$ python3 -q
>>> import numpy as np
>>> np.set_printoptions(precision=1, suppress=True, linewidth=140)
>>> m1 = np.load("w.npy")
>>> m1
array([[ 1.4, -0.8],
       [-0.8,  2.6]])
>>> # equal to its transpose
>>> vec = np.array([-3, -1])
>>> a = np.maximum(m1 @ vec, 0)
>>> a
array([0., 0.])
>>> np.flatnonzero(a > 1e-9)
array([], dtype=int64)
>>> np.maximum(m1 @ vec, 0) - np.maximum(-m1 @ vec, 0)
array([-3.4, -0.2])
>>> ev, vecs = np.linalg.eigh(m1)
>>> ev
array([1., 3.])
>>> np.linalg.svd(m1, compute_uv=False)
array([3., 1.])
>>> np.unique(ev.round(6) + 0, return_counts=True)[1]
array([1, 1])
>>> np.linalg.eigvalsh(m1 + -2 * np.eye(2))
array([-1.,  1.])
>>> np.abs(vecs[:, -1]).round(6).argmax()
np.int64(1)
>>> np.abs(vecs[:, -1])
array([0.4, 0.9])
>>> vecs @ np.diag(ev) @ vecs.T
array([[ 1.4, -0.8],
       [-0.8,  2.6]])
>>> vec = np.ones(2)
>>> for _ in range(5):
...     vec = m1 @ vec
...     vec /= np.linalg.norm(vec)
...     print(round(vec @ m1 @ vec, 1))
... 
2.0
2.8
3.0
3.0
3.0
>>> vec
array([-0.4,  0.9])
>>> round(float(np.linalg.eigvalsh(m1)[-1]), 1)
3.0
>>> ev, vecs = np.linalg.eig(m1)
>>> ev
array([1., 3.])
>>> np.sort(np.linalg.eigvals(m1.T))
array([1., 3.])
>>> np.sort(np.linalg.eigvals(np.linalg.inv(m1)))
array([0.3, 1. ])
>>> np.prod(ev)
np.float64(3.0)
>>> np.sort(np.linalg.eigvals(m1 @ m1))
array([1., 9.])
>>> K = np.load("run19.npy")
>>> K
array([[1, 3, 7, 3],
       [4, 5, 3, 1],
       [6, 0, 8, 6]])
>>> out = K / np.linalg.norm(K, axis=1, keepdims=True)
>>> cov = out @ out.T
>>> (np.abs(cov) > 0.9).astype(int)
array([[1, 0, 0],
       [0, 1, 0],
       [0, 0, 1]])
>>> np.argwhere(np.triu(np.abs(cov) > 0.95, 1))
array([], shape=(0, 2), dtype=int64)
>>> cov
array([[1. , 0.7, 0.8],
       [0.7, 1. , 0.6],
       [0.8, 0.6, 1. ]])
>>> np.linalg.norm(out, axis=1)
array([1., 1., 1.])
>>> (cov - 2 * np.eye(3)).round(6).argmax(axis=1)
array([2, 0, 0])
>>> cov[0]
array([1. , 0.7, 0.8])
>>> out = np.array([[2, 2, 3], [0, 1, 3], [3, 0, 1], [0, 0, 1]])
>>> np.einsum("ik,kj->ij", K, out)
array([[23,  5, 22],
       [17, 13, 31],
       [36, 12, 32]])
>>> np.vstack([K, out.T]).shape
(6, 4)
>>> np.linalg.matrix_rank(np.vstack([K, out.T]))
np.int64(4)
>>> np.einsum("ij->j", K)
array([11,  8, 18, 10])
>>> np.einsum("ik,kj->ji", K, out)
array([[23, 17, 36],
       [ 5, 13, 12],
       [22, 31, 32]])
